>>> import numpy as np
>>> import numpy.linalg as la
>>> np.set_printoptions(precision=2, suppress=True, linewidth=160)
>>> K = np.array([[4, -9, -1, -4, -5],
...     [5, 4, -6, 3, -4],
...     [-3, 7, -9, 5, 1],
...     [-4, 1, -6, 2, -4],
...     [-3, 8, -1, 4, 5],
...     [1, -3, -1, 9, 1],
...     [7, -5, 2, 3, -3]])
>>> vec = np.array([2, 0, -4, -2, -4])
>>> target = K @ vec
>>> b, lr = np.zeros(5), 1 / la.norm(K, 2) ** 2
>>> for i in range(10):
...     b -= lr * K.T @ (K @ b - target)
...     if i % 2 == 0: print(i, round(la.norm(K @ b - target), 2))
... 
0 47.24
2 22.04
4 11.98
6 7.13
8 4.54
>>> b
array([ 1.72, -0.23, -3.9 , -1.72, -3.98])
>>> W0 = np.loadtxt("sample3.csv", delimiter=",")
>>> W0
array([[ 5., 12., 10., 12., 10., 10.],
       [ 7., 14., 12., 14., 12., 12.],
       [ 6., 13., 11., 13., 11., 11.],
       [ 5., 12., 10., 12., 10., 10.]])
>>> def softmax(z):
...     e = np.exp(z - z.max(axis=-1, keepdims=True))
...     return e / e.sum(axis=-1, keepdims=True)
... 
>>> softmax(W0).sum(axis=1)
array([1., 1., 1., 1.])
>>> np.round(softmax(W0[2] + 4), 2) + 0
array([0.  , 0.42, 0.06, 0.42, 0.06, 0.06])
>>> np.round(softmax(W0[2]), 2) + 0
array([0.  , 0.42, 0.06, 0.42, 0.06, 0.06])
>>> S = W0 @ W0.T / np.sqrt(6)
>>> np.round(softmax(S), 2) + 0
array([[0., 1., 0., 0.],
       [0., 1., 0., 0.],
       [0., 1., 0., 0.],
       [0., 1., 0., 0.]])
>>> la.cond(W0) > 100
np.True_
>>> np.round(la.norm(W0, 2) / la.norm(W0), 2)
np.float64(1.0)
>>> np.argsort(-la.norm(W0, axis=0).round(6), kind="stable")[:3]
array([1, 3, 2])
>>> la.matrix_rank(W0, rtol=0.1)
np.int64(1)
>>> u = np.array([-2, 3])
>>> np.correlate(W0[3], W0[2], "full")
array([ 55., 187., 307., 453., 569., 672., 574., 456., 312., 190.,  60.])
>>> np.convolve(W0[3], u)
array([-10.,  -9.,  16.,   6.,  16.,  10.,  30.])
>>> E = np.array([[-0.37, 4.22, -2.64, 0.22],
...     [0.52, -1.48, -3.24, 3.47],
...     [-1.88, 3.38, 2.3, -2.18],
...     [-2.27, 3.83, -2.11, 0.84],
...     [2.63, 3.89, -1.24, -1.18],
...     [-0.76, 1.25, 3.79, 2.91],
...     [-0.53, 3.47, 3.2, -1.55],
...     [-3.62, -1.21, -0.22, 3.22],
...     [-0.52, 0.25, -4.28, 2.52],
...     [-2.48, 2.8, 3.17, -0.96],
...     [1.06, -0.52, -1.49, 4.62],
...     [1.64, 1.06, -2.92, -3.56],
...     [-4.15, 1.96, -1.58, -1.2],
...     [2.9, 2.12, -3.02, 1.73],
...     [1.68, -1.38, -2.2, -3.93]])
>>> E
array([[-0.37,  4.22, -2.64,  0.22],
       [ 0.52, -1.48, -3.24,  3.47],
       [-1.88,  3.38,  2.3 , -2.18],
       [-2.27,  3.83, -2.11,  0.84],
       [ 2.63,  3.89, -1.24, -1.18],
       [-0.76,  1.25,  3.79,  2.91],
       [-0.53,  3.47,  3.2 , -1.55],
       [-3.62, -1.21, -0.22,  3.22],
       [-0.52,  0.25, -4.28,  2.52],
       [-2.48,  2.8 ,  3.17, -0.96],
       [ 1.06, -0.52, -1.49,  4.62],
       [ 1.64,  1.06, -2.92, -3.56],
       [-4.15,  1.96, -1.58, -1.2 ],
       [ 2.9 ,  2.12, -3.02,  1.73],
       [ 1.68, -1.38, -2.2 , -3.93]])
>>> np.allclose(W0[:-1].T @ la.lstsq(W0[:-1].T, W0[-1])[0], W0[-1])
True
>>> F = np.array([[1.0, 0.9, 0.81, 0.73, 0.66],
...     [0.9, 1.0, 0.9, 0.81, 0.73],
...     [0.81, 0.9, 1.0, 0.9, 0.81],
...     [0.73, 0.81, 0.9, 1.0, 0.9],
...     [0.66, 0.73, 0.81, 0.9, 1.0]])
>>> F
array([[1.  , 0.9 , 0.81, 0.73, 0.66],
       [0.9 , 1.  , 0.9 , 0.81, 0.73],
       [0.81, 0.9 , 1.  , 0.9 , 0.81],
       [0.73, 0.81, 0.9 , 1.  , 0.9 ],
       [0.66, 0.73, 0.81, 0.9 , 1.  ]])
>>> # symmetric, so the eigenvalues are real
>>> Ac = (E - E.mean(axis=0)) / E.std(axis=0)
>>> np.argwhere(np.abs(Ac) > 2)
array([], shape=(0, 2), dtype=int64)
>>> b = la.lstsq(np.delete(Ac, 3, axis=1), Ac[:, 3])[0]
>>> b
array([-0.14, -0.36, -0.07])
>>> Z = np.array([[3, 2, 3, 0, 1], [3, 3, 2, 3, 1], [0, 3, 1, 2, 3]])
>>> mat = np.repeat(Z, 17 // 3, axis=0)
>>> rng = np.random.default_rng(39)
>>> mat = mat + 0.02 * rng.normal(size=mat.shape)
>>> mat.round(2) + 0
array([[ 3.  ,  2.01,  3.  , -0.02,  0.98],
       [ 3.01,  2.01,  3.04, -0.01,  1.01],
       [ 3.  ,  2.  ,  2.97, -0.03,  1.04],
       [ 2.99,  2.04,  3.01, -0.01,  1.01],
       [ 2.97,  1.99,  3.  ,  0.01,  0.99],
       [ 2.98,  3.  ,  2.  ,  2.99,  1.  ],
       [ 3.02,  3.03,  2.03,  2.99,  0.99],
       [ 3.01,  3.01,  2.03,  3.  ,  1.02],
       [ 2.99,  2.99,  1.99,  3.02,  0.96],
       [ 2.99,  2.98,  2.  ,  3.02,  1.01],
       [ 0.01,  2.97,  1.01,  2.03,  3.01],
       [ 0.03,  2.98,  1.01,  2.02,  3.  ],
       [-0.02,  2.97,  0.98,  2.  ,  2.98],
       [-0.01,  2.97,  0.99,  2.  ,  2.99],
       [ 0.  ,  3.01,  1.02,  2.  ,  2.97]])
>>> lab = mat[:, 1] > np.median(mat[:, 1])
>>> u = mat[lab].mean(axis=0) - mat[~lab].mean(axis=0)
>>> np.argsort(-np.abs(u).round(6), kind="stable")
array([3, 1, 2, 0, 4])
>>> ((mat - mat.mean(axis=0)) @ u > 0).astype(int)
array([0, 0, 0, 0, 0, 1, 1, 1, 1, 1, 1, 1, 1, 1, 1])
>>> (((mat - mat.mean(axis=0)) @ u > 0) == lab).mean()
np.float64(0.8)
>>> lab.astype(int)
array([0, 0, 0, 0, 0, 1, 1, 1, 1, 1, 0, 1, 0, 0, 1])
>>> Ac = mat - mat.mean(axis=0)
>>> left, sig, Vt = la.svd(Ac, full_matrices=False)
>>> np.round((sig ** 2).sum() ** 2 / (sig ** 4).sum(), 2)
np.float64(1.73)
>>> M = np.loadtxt("layer1.csv", delimiter=",")
>>> M
array([[ 2.24, -0.52, -1.06, -1.08,  1.89, -0.49,  2.44, -3.31,  0.12],
       [ 1.97, -1.05, -1.39, -1.65,  1.89,  0.17,  2.44, -3.15, -0.45],
       [ 2.04, -0.92, -1.33, -0.73,  2.52,  0.02,  1.86, -2.91, -0.01],
       [-2.94, -1.93,  3.19,  1.53, -2.79,  2.07, -0.92,  2.82,  1.54],
       [-2.96, -2.03,  3.2 ,  2.49, -3.11,  2.17, -0.57,  3.22,  1.78],
       [-3.05, -1.82,  3.16,  1.79, -2.7 ,  1.64, -1.2 ,  3.09,  1.81],
       [ 2.89, -1.97, -0.04, -0.23,  2.64, -1.03, -3.25, -2.66,  0.35],
       [ 3.  , -1.67, -0.55,  0.8 ,  2.95, -1.06, -3.07, -2.73, -0.82],
       [ 2.97, -2.08,  0.38, -0.22,  3.36, -0.75, -3.22, -2.89, -0.08]])
>>> lab = rng.permutation(9)
>>> Y = M[:, lab] * rng.choice([-1, 1], 9)
>>> Y
array([[ 2.24, -0.12,  2.44,  1.06,  1.89,  0.49,  0.52, -3.31,  1.08],
       [ 1.97,  0.45,  2.44,  1.39,  1.89, -0.17,  1.05, -3.15,  1.65],
       [ 2.04,  0.01,  1.86,  1.33,  2.52, -0.02,  0.92, -2.91,  0.73],
       [-2.94, -1.54, -0.92, -3.19, -2.79, -2.07,  1.93,  2.82, -1.53],
       [-2.96, -1.78, -0.57, -3.2 , -3.11, -2.17,  2.03,  3.22, -2.49],
       [-3.05, -1.81, -1.2 , -3.16, -2.7 , -1.64,  1.82,  3.09, -1.79],
       [ 2.89, -0.35, -3.25,  0.04,  2.64,  1.03,  1.97, -2.66,  0.23],
       [ 3.  ,  0.82, -3.07,  0.55,  2.95,  1.06,  1.67, -2.73, -0.8 ],
       [ 2.97,  0.08, -3.22, -0.38,  3.36,  0.75,  2.08, -2.89,  0.22]])
>>> left, _, Vt = la.svd(M.T @ Y)
>>> lab
array([0, 8, 6, 2, 4, 5, 1, 7, 3])
>>> np.round(left @ Vt, 2) + 0
array([[ 1.,  0.,  0.,  0.,  0.,  0.,  0.,  0.,  0.],
       [ 0.,  0.,  0.,  0.,  0.,  0., -1.,  0.,  0.],
       [ 0.,  0.,  0., -1.,  0.,  0.,  0.,  0.,  0.],
       [ 0.,  0.,  0.,  0.,  0.,  0.,  0.,  0., -1.],
       [ 0.,  0.,  0.,  0.,  1.,  0.,  0.,  0.,  0.],
       [ 0.,  0.,  0.,  0.,  0., -1.,  0.,  0.,  0.],
       [ 0.,  0.,  1.,  0.,  0.,  0.,  0.,  0.,  0.],
       [ 0.,  0.,  0.,  0.,  0.,  0.,  0.,  1.,  0.],
       [ 0., -1.,  0.,  0.,  0.,  0.,  0.,  0.,  0.]])
>>> q, vecs = la.qr(M[:, :4])[0], la.qr(M[:, 4:])[0]
>>> sig = la.svd(q.T @ vecs, compute_uv=False)
>>> np.degrees(np.arccos(sig.clip(0, 1)))
array([ 1.68,  3.96, 25.23, 67.81])
>>> (sig > 0.9).sum()
np.int64(3)
>>> m1 = np.loadtxt("mat.csv", delimiter=",")
>>> m1
array([[ 0.16, -1.55,  0.45, -0.35,  1.01, -1.19,  1.08, -0.07, -1.63],
       [-0.72,  0.39, -1.13,  0.33, -1.04, -2.25, -0.24,  0.86, -0.03],
       [-0.96, -1.86,  1.16,  0.12, -0.98, -0.21, -1.19, -0.53,  0.75],
       [-0.8 ,  0.27, -0.94,  1.14,  0.09,  0.25, -0.68, -1.95, -1.32],
       [-2.16,  0.72,  1.09,  0.58,  0.61,  0.48,  0.33,  1.13, -0.52],
       [ 1.36,  0.44,  1.11,  0.95, -0.02, -0.25, -1.66,  0.84, -1.14],
       [ 0.56,  0.16,  0.83,  2.11, -0.22, -0.53,  1.43, -0.56,  0.91],
       [ 0.08, -1.44, -1.48,  1.33,  0.69,  0.85, -0.23,  1.28,  0.28],
       [ 0.16, -0.32, -0.07,  0.03, -2.24,  1.05,  0.98,  0.47, -1.24]])
>>> Y = m1 + rng.integers(-2, 3, (9, 8)) @ rng.integers(-2, 3, (8, 9))
>>> Y
array([[-0.84,  4.45,  0.45,  5.65,  5.01,  2.81,  4.08, -2.07,  0.37],
       [ 2.28,  3.39,  2.87,  7.33, 10.96, -1.25,  1.76, -3.14, -2.03],
       [-4.96, -3.86, -0.84,  2.12, -2.98,  1.79, -2.19,  1.47,  2.75],
       [-0.8 , -5.73, -0.94,  0.14, -7.91, -1.75, -9.68, -3.95, -1.32],
       [-0.16, -4.28, -3.91, -6.42, -2.39, -7.52,  3.33, 11.13, -1.52],
       [ 0.36, -2.56, -1.89,  1.95,  4.98, -7.25,  3.34, 16.84, -1.14],
       [ 1.56,  7.16,  0.83,  5.11,  8.78, -0.53, 10.43,  1.44,  0.91],
       [ 6.08, -3.44, -4.48, -1.67,  6.69, -2.15,  4.77, -0.72, -2.72],
       [-8.84, -0.32, -0.07,  0.03, -4.24,  9.05,  4.98, -1.53,  7.76]])
>>> la.matrix_rank(Y - m1, tol=1e-8)
np.int64(8)
>>> Y - m1
array([[-1.,  6.,  0.,  6.,  4.,  4.,  3., -2.,  2.],
       [ 3.,  3.,  4.,  7., 12.,  1.,  2., -4., -2.],
       [-4., -2., -2.,  2., -2.,  2., -1.,  2.,  2.],
       [ 0., -6.,  0., -1., -8., -2., -9., -2.,  0.],
       [ 2., -5., -5., -7., -3., -8.,  3., 10., -1.],
       [-1., -3., -3.,  1.,  5., -7.,  5., 16.,  0.],
       [ 1.,  7.,  0.,  3.,  9.,  0.,  9.,  2.,  0.],
       [ 6., -2., -3., -3.,  6., -3.,  5., -2., -3.],
       [-9.,  0.,  0.,  0., -2.,  8.,  4., -2.,  9.]])
>>> np.round(la.svd(Y - m1, compute_uv=False), 2) + 0
array([26.91, 25.79, 17.93, 10.62,  6.61,  3.78,  1.93,  0.69,  0.  ])
>>> arr = np.load("m.npy")
>>> arr
array([[0, 1, 1],
       [1, 0, 1],
       [1, 1, 0]])
>>> (arr @ arr)[0]
array([2, 1, 1])
>>> np.allclose(arr @ arr.T, arr.T @ arr)
True
>>> np.fft.fft(arr[0])
array([ 2.+0.j, -1.+0.j, -1.+0.j])
>>> arr @ (-1.0) ** np.arange(3)
array([0., 2., 0.])
>>> np.sort(np.abs(np.fft.fft(arr[0]))), np.sort(la.svd(arr, compute_uv=False))
(array([1., 1., 2.]), array([1., 1., 2.]))
>>> arr @ np.ones(3)
array([2., 2., 2.])
>>> vals, vecs = la.eigh(arr)
>>> np.abs(vecs[:, -1])
array([0.58, 0.58, 0.58])
>>> la.svd(arr, compute_uv=False)
array([2., 1., 1.])
>>> np.abs(vecs[:, -1]).round(6).argmax()
np.int64(0)
>>> vals
array([-1., -1.,  2.])
>>> vals.sum(), np.trace(arr)
(np.float64(0.0), np.int64(0))
>>> np.round(vecs.T @ vecs, 2) + 0
array([[1., 0., 0.],
       [0., 1., 0.],
       [0., 0., 1.]])
>>> np.round(la.eigvalsh(arr + -2 * np.eye(3)), 2) + 0
array([-3., -3.,  0.])
>>> np.round(vecs.T @ arr @ vecs, 2) + 0
array([[-1.,  0.,  0.],
       [ 0., -1.,  0.],
       [ 0.,  0.,  2.]])
>>> arr.sum(axis=0)
array([2, 2, 2])
>>> np.trace(arr @ arr @ arr) // 6
np.int64(1)
>>> np.argwhere(np.triu(arr))
array([[0, 1],
       [0, 2],
       [1, 2]])
>>> Lm = np.diag(arr.sum(axis=1)) - arr
>>> Lm
array([[ 2, -1, -1],
       [-1,  2, -1],
       [-1, -1,  2]])
>>> la.matrix_rank(Lm)
np.int64(2)
>>> np.round(la.eigvalsh(Lm), 2) + 0
array([0., 3., 3.])
